In [1]: import numpy as np

In [2]: np.set_printoptions(precision=1, suppress=True, linewidth=200, floatmode="fixed")

In [3]: mat = np.load("x.npy")

In [4]: print(mat)
[[ 0.4 -0.9  1.0 -0.3  0.8 -0.7  0.4 -0.5]
 [ 0.7  0.0 -0.4 -0.6  0.6  0.4  1.2  1.0]
 [ 0.4 -0.9 -0.2  1.5  0.5  0.3  1.2 -2.3]
 [-1.7  0.9  0.7 -0.2  0.6  1.0  0.9  1.3]
 [-1.5  1.3  0.3  0.4 -1.8 -0.2 -0.4  0.2]
 [ 0.8 -0.6 -1.1  1.0 -2.9  0.8  0.7 -0.4]
 [ 0.6 -1.2  2.7 -0.4  0.3  1.1 -1.3  0.8]]

In [5]: U, s, Vh = np.linalg.svd(mat, full_matrices=False)

In [6]: s
Out[6]: array([4.5, 4.0, 3.2, 2.5, 2.3, 1.1, 0.3])

In [7]: round(np.sqrt((s ** 2).sum()), 1), round(np.linalg.norm(mat), 1)
Out[7]: (np.float64(7.7), np.float64(7.7))

In [8]: print(np.round(np.abs(Vh[0]), 1) + 0)
[0.1 0.0 0.6 0.4 0.5 0.0 0.2 0.4]

In [9]: U.shape, s.shape, Vh.shape
Out[9]: ((7, 7), (7,), (7, 8))

In [10]: blk = np.stack([mat, 3 * mat, mat[::-1]])

In [11]: (blk @ mat.T).shape
Out[11]: (3, 7, 7)

In [12]: np.linalg.norm(blk, axis=(1, 2))
Out[12]: array([ 7.7, 23.1,  7.7])

In [13]: J = np.load("block11.npy")

In [14]: J.round(1) + 0
Out[14]: 
array([[  2.0,  -4.0,   7.8,   3.9,  27.4,  -7.9,   7.8],
       [  1.8,  -3.6,   6.2,   2.6,  21.8,  -6.5,   6.2],
       [  1.6,  -3.2,   4.6,   1.4,  16.0,  -5.0,   4.6],
       [  1.6,  -3.1,   4.5,   1.4,  15.6,  -4.9,   4.5],
       [  1.3,  -2.6,   3.1,   0.5,  10.3,  -3.4,   3.1],
       [  1.3,  -2.5,   3.0,   0.4,   9.9,  -3.2,   3.0],
       [  1.2,  -2.3,   2.6,   0.2,   8.2,  -2.7,   2.6],
       [  1.2,  -2.3,   2.5,   0.2,   8.1,  -2.7,   2.5],
       [  0.9,  -1.9,   1.8,  -0.1,   5.3,  -1.8,   1.8],
       [  0.9,  -1.7,   1.6,  -0.1,   4.6,  -1.5,   1.6],
       [  0.5,  -1.0,   0.9,  -0.1,   1.7,  -0.5,   0.9],
       [  0.5,  -1.0,   0.9,  -0.1,   1.7,  -0.5,   0.9],
       [  0.3,  -0.7,   0.6,  -0.1,   1.0,  -0.2,   0.6],
       [  0.3,  -0.6,   0.5,  -0.1,   0.8,  -0.2,   0.5],
       [  0.2,  -0.5,   0.4,   0.0,   0.6,  -0.1,   0.4],
       [  0.2,  -0.4,   0.4,   0.0,   0.5,  -0.1,   0.4],
       [  0.1,  -0.2,   0.2,   0.0,   0.2,   0.0,   0.2],
       [  0.1,  -0.2,   0.2,   0.0,   0.2,   0.0,   0.2],
       [  0.1,  -0.2,   0.2,   0.0,   0.2,   0.0,   0.2],
       [  0.0,  -0.1,   0.1,   0.0,   0.1,   0.0,   0.1],
       [  0.0,  -0.1,   0.1,   0.0,   0.1,   0.0,   0.1],
       [  0.0,  -0.1,   0.1,   0.0,   0.1,   0.0,   0.1],
       [ -0.1,   0.2,  -0.2,   0.0,  -0.2,   0.0,  -0.2],
       [ -0.1,   0.3,  -0.3,   0.0,  -0.2,   0.0,  -0.3],
       [ -0.2,   0.4,  -0.5,  -0.1,  -0.4,  -0.1,  -0.5],
       [ -0.3,   0.7,  -0.8,  -0.1,  -0.5,  -0.2,  -0.8],
       [ -0.4,   0.8,  -1.1,  -0.2,  -0.6,  -0.3,  -1.1],
       [ -0.5,   1.0,  -1.3,  -0.4,  -0.7,  -0.5,  -1.3],
       [ -0.5,   1.0,  -1.4,  -0.4,  -0.7,  -0.5,  -1.4],
       [ -0.5,   1.1,  -1.5,  -0.5,  -0.8,  -0.6,  -1.5],
       [ -0.7,   1.3,  -2.1,  -0.7,  -1.0,  -0.9,  -2.1],
       [ -0.8,   1.7,  -2.9,  -1.3,  -1.4,  -1.4,  -2.9],
       [ -0.8,   1.7,  -3.0,  -1.3,  -1.5,  -1.4,  -3.0],
       [ -0.9,   1.8,  -3.3,  -1.5,  -1.6,  -1.6,  -3.3],
       [ -1.0,   2.1,  -4.3,  -2.2,  -2.2,  -2.2,  -4.3],
       [ -1.3,   2.7,  -6.9,  -4.2,  -3.9,  -3.6,  -6.9],
       [ -1.3,   2.7,  -6.9,  -4.2,  -3.9,  -3.6,  -6.9],
       [ -1.4,   2.8,  -7.8,  -4.9,  -4.6,  -4.1,  -7.8],
       [ -1.5,   3.0,  -8.7,  -5.7,  -5.3,  -4.5,  -8.7],
       [ -1.7,   3.5, -11.6,  -8.2,  -7.8,  -6.0, -11.6],
       [ -1.7,   3.5, -11.7,  -8.2,  -7.9,  -6.0, -11.7],
       [ -1.9,   3.8, -14.4, -10.6, -10.4,  -7.3, -14.4],
       [ -1.9,   3.9, -14.8, -10.9, -10.8,  -7.5, -14.8],
       [ -2.0,   4.0, -15.6, -11.6, -11.6,  -7.8, -15.6]])

In [15]: [round(float(x), 1) for x in np.linalg.svd(J, compute_uv=False)[:3]]
Out[15]: [74.7, 36.3, 5.5]

In [16]: print(np.argsort(-np.linalg.norm(J, axis=0).round(6), kind="stable")[:3])
[4 2 6]

In [17]: print(np.linalg.cond(J) > 100)
True
